>>> import numpy as np
>>> np.set_printoptions(precision=2, suppress=True, linewidth=100, legacy="1.25")
>>> W0 = np.load("m.npy")
>>> W0
array([[ 24.,  25.,  -5.,  20.,  10.,  25.,  15., -10.,   5.,  10.,  15.],
       [ 25.,  24.,  -5.,  20.,  10.,  25.,  15., -10.,   5.,  10.,  15.],
       [ -5.,  -5.,   0.,  -4.,  -2.,  -5.,  -3.,   2.,  -1.,  -2.,  -3.],
       [ 20.,  20.,  -4.,  15.,   8.,  20.,  12.,  -8.,   4.,   8.,  12.],
       [ 10.,  10.,  -2.,   8.,   3.,  10.,   6.,  -4.,   2.,   4.,   6.],
       [ 25.,  25.,  -5.,  20.,  10.,  24.,  15., -10.,   5.,  10.,  15.],
       [ 15.,  15.,  -3.,  12.,   6.,  15.,   8.,  -6.,   3.,   6.,   9.],
       [-10., -10.,   2.,  -8.,  -4., -10.,  -6.,   3.,  -2.,  -4.,  -6.],
       [  5.,   5.,  -1.,   4.,   2.,   5.,   3.,  -2.,   0.,   2.,   3.],
       [ 10.,  10.,  -2.,   8.,   4.,  10.,   6.,  -4.,   2.,   3.,   6.],
       [ 15.,  15.,  -3.,  12.,   6.,  15.,   9.,  -6.,   3.,   6.,   8.]])
>>> O, vecs = np.linalg.qr(W0[:, :9])[0], np.linalg.qr(W0[:, 9:])[0]
>>> s = np.linalg.svd(O.T @ vecs, compute_uv=False)
>>> round(np.linalg.norm(O @ O.T - vecs @ vecs.T, 2), 2)
1.0
>>> np.allclose(W0 @ W0.T, W0.T @ W0)
True
>>> np.sort(np.abs(np.linalg.eigvals(W0)))
array([  1.,   1.,   1.,   1.,   1.,   1.,   1.,   1.,   1.,   1., 122.])
>>> np.allclose(W0, W0.T)
True
>>> def softmax(z):
...     e = np.exp(z - z.max(axis=-1, keepdims=True))
...     return e / e.sum(axis=-1, keepdims=True)
... 
>>> np.round(softmax(10 * W0[0]), 2) + 0
array([0. , 0.5, 0. , 0. , 0. , 0.5, 0. , 0. , 0. , 0. , 0. ])
>>> np.round(softmax(W0[0] + -1), 2) + 0
array([0.15, 0.42, 0.  , 0.  , 0.  , 0.42, 0.  , 0.  , 0.  , 0.  , 0.  ])
>>> np.round(softmax(W0[0]), 2) + 0
array([0.15, 0.42, 0.  , 0.  , 0.  , 0.42, 0.  , 0.  , 0.  , 0.  , 0.  ])
>>> att = W0 @ W0.T / np.sqrt(11)
>>> np.round(softmax(att + np.triu(np.full(att.shape, -np.inf), 1)), 2) + 0
array([[1.  , 0.  , 0.  , 0.  , 0.  , 0.  , 0.  , 0.  , 0.  , 0.  , 0.  ],
       [0.43, 0.57, 0.  , 0.  , 0.  , 0.  , 0.  , 0.  , 0.  , 0.  , 0.  ],
       [0.  , 0.  , 1.  , 0.  , 0.  , 0.  , 0.  , 0.  , 0.  , 0.  , 0.  ],
       [0.5 , 0.5 , 0.  , 0.  , 0.  , 0.  , 0.  , 0.  , 0.  , 0.  , 0.  ],
       [0.5 , 0.5 , 0.  , 0.  , 0.  , 0.  , 0.  , 0.  , 0.  , 0.  , 0.  ],
       [0.3 , 0.3 , 0.  , 0.  , 0.  , 0.4 , 0.  , 0.  , 0.  , 0.  , 0.  ],
       [0.33, 0.33, 0.  , 0.  , 0.  , 0.33, 0.  , 0.  , 0.  , 0.  , 0.  ],
       [0.  , 0.  , 0.  , 0.  , 0.  , 0.  , 0.  , 1.  , 0.  , 0.  , 0.  ],
       [0.33, 0.33, 0.  , 0.  , 0.  , 0.33, 0.  , 0.  , 0.  , 0.  , 0.  ],
       [0.33, 0.33, 0.  , 0.  , 0.  , 0.33, 0.  , 0.  , 0.  , 0.  , 0.  ],
       [0.33, 0.33, 0.  , 0.  , 0.  , 0.33, 0.  , 0.  , 0.  , 0.  , 0.  ]])
>>> softmax(att).round(6).argmax(axis=1)
array([0, 1, 7, 0, 0, 5, 0, 7, 0, 0, 0])
>>> A = np.load("x.npy")
>>> A
array([[-0.22,  0.24, -0.09, -0.18,  0.75, -0.3 , -0.24, -0.39],
       [ 0.44, -0.22,  0.34, -0.08,  0.26,  0.49, -0.57,  0.03],
       [-0.06, -0.36, -0.58, -0.26, -0.04, -0.26, -0.43,  0.46],
       [ 0.06, -0.37, -0.26, -0.49,  0.25,  0.4 ,  0.55, -0.13],
       [-0.66, -0.22,  0.24, -0.33, -0.37,  0.16, -0.28, -0.33],
       [ 0.44,  0.47, -0.16, -0.55, -0.4 , -0.09, -0.12, -0.29],
       [-0.33,  0.59, -0.23, -0.03,  0.08,  0.57, -0.07,  0.38],
       [-0.06,  0.1 ,  0.57, -0.49,  0.12, -0.28,  0.18,  0.54]])
>>> # keeps lengths
>>> np.linalg.norm(A, axis=0)
array([1., 1., 1., 1., 1., 1., 1., 1.])
>>> np.round(A @ A.T, 2) + 0
array([[1., 0., 0., 0., 0., 0., 0., 0.],
       [0., 1., 0., 0., 0., 0., 0., 0.],
       [0., 0., 1., 0., 0., 0., 0., 0.],
       [0., 0., 0., 1., 0., 0., 0., 0.],
       [0., 0., 0., 0., 1., 0., 0., 0.],
       [0., 0., 0., 0., 0., 1., 0., 0.],
       [0., 0., 0., 0., 0., 0., 1., 0.],
       [0., 0., 0., 0., 0., 0., 0., 1.]])
>>> t = np.radians(45)
>>> R = np.eye(8)
>>> R[1, 1] = R[6, 6] = np.cos(t)
>>> R[1, 6], R[6, 1] = -np.sin(t), np.sin(t)
>>> R
array([[ 1.  ,  0.  ,  0.  ,  0.  ,  0.  ,  0.  ,  0.  ,  0.  ],
       [ 0.  ,  0.71,  0.  ,  0.  ,  0.  ,  0.  , -0.71,  0.  ],
       [ 0.  ,  0.  ,  1.  ,  0.  ,  0.  ,  0.  ,  0.  ,  0.  ],
       [ 0.  ,  0.  ,  0.  ,  1.  ,  0.  ,  0.  ,  0.  ,  0.  ],
       [ 0.  ,  0.  ,  0.  ,  0.  ,  1.  ,  0.  ,  0.  ,  0.  ],
       [ 0.  ,  0.  ,  0.  ,  0.  ,  0.  ,  1.  ,  0.  ,  0.  ],
       [ 0.  ,  0.71,  0.  ,  0.  ,  0.  ,  0.  ,  0.71,  0.  ],
       [ 0.  ,  0.  ,  0.  ,  0.  ,  0.  ,  0.  ,  0.  ,  1.  ]])
>>> A2 = A @ R.T
>>> np.allclose(A @ A.T, A2 @ A2.T)
True
>>> np.abs(A2 - A).max(axis=0)
array([0.  , 0.47, 0.  , 0.  , 0.  , 0.  , 0.44, 0.  ])
>>> np.round(np.linalg.det(R), 2), np.round(np.trace(R), 2)
(1.0, 7.41)
>>> np.allclose(np.linalg.norm(A, axis=1), np.linalg.norm(A2, axis=1))
True
>>> vec = np.array([1, 1, -5, 6, 0, -8, 3, 5])
>>> np.sort(np.abs(np.degrees(np.angle(np.linalg.eigvals(A)))))
array([  0.  ,  63.11,  63.11, 112.86, 112.86, 144.6 , 144.6 , 180.  ])
>>> 8 - np.linalg.matrix_rank(A - np.eye(8), tol=1e-8)
1
>>> np.linalg.inv(A)
array([[-0.22,  0.44, -0.06,  0.06, -0.66,  0.44, -0.33, -0.06],
       [ 0.24, -0.22, -0.36, -0.37, -0.22,  0.47,  0.59,  0.1 ],
       [-0.09,  0.34, -0.58, -0.26,  0.24, -0.16, -0.23,  0.57],
       [-0.18, -0.08, -0.26, -0.49, -0.33, -0.55, -0.03, -0.49],
       [ 0.75,  0.26, -0.04,  0.25, -0.37, -0.4 ,  0.08,  0.12],
       [-0.3 ,  0.49, -0.26,  0.4 ,  0.16, -0.09,  0.57, -0.28],
       [-0.24, -0.57, -0.43,  0.55, -0.28, -0.12, -0.07,  0.18],
       [-0.39,  0.03,  0.46, -0.13, -0.33, -0.29,  0.38,  0.54]])
>>> [p for p in range(1, 25) if np.allclose(np.linalg.matrix_power(A, p), np.eye(8))]
[]
>>> np.abs(np.linalg.eigvals(A))
array([1., 1., 1., 1., 1., 1., 1., 1.])
>>> rng = np.random.default_rng(498105)
>>> labels = rng.permutation(8)
>>> labels
array([3, 6, 1, 2, 7, 4, 5, 0])
>>> A2 = A[labels][:, labels]
>>> np.sort(np.abs(np.linalg.eigvals(A2)))
array([1., 1., 1., 1., 1., 1., 1., 1.])
>>> round(np.trace(A2), 2)
-1.5
>>> np.allclose(A2, A)
False
>>> A2
array([[-0.49,  0.55, -0.37, -0.26, -0.13,  0.25,  0.4 ,  0.06],
       [-0.03, -0.07,  0.59, -0.23,  0.38,  0.08,  0.57, -0.33],
       [-0.08, -0.57, -0.22,  0.34,  0.03,  0.26,  0.49,  0.44],
       [-0.26, -0.43, -0.36, -0.58,  0.46, -0.04, -0.26, -0.06],
       [-0.49,  0.18,  0.1 ,  0.57,  0.54,  0.12, -0.28, -0.06],
       [-0.33, -0.28, -0.22,  0.24, -0.33, -0.37,  0.16, -0.66],
       [-0.55, -0.12,  0.47, -0.16, -0.29, -0.4 , -0.09,  0.44],
       [-0.18, -0.24,  0.24, -0.09, -0.39,  0.75, -0.3 , -0.22]])
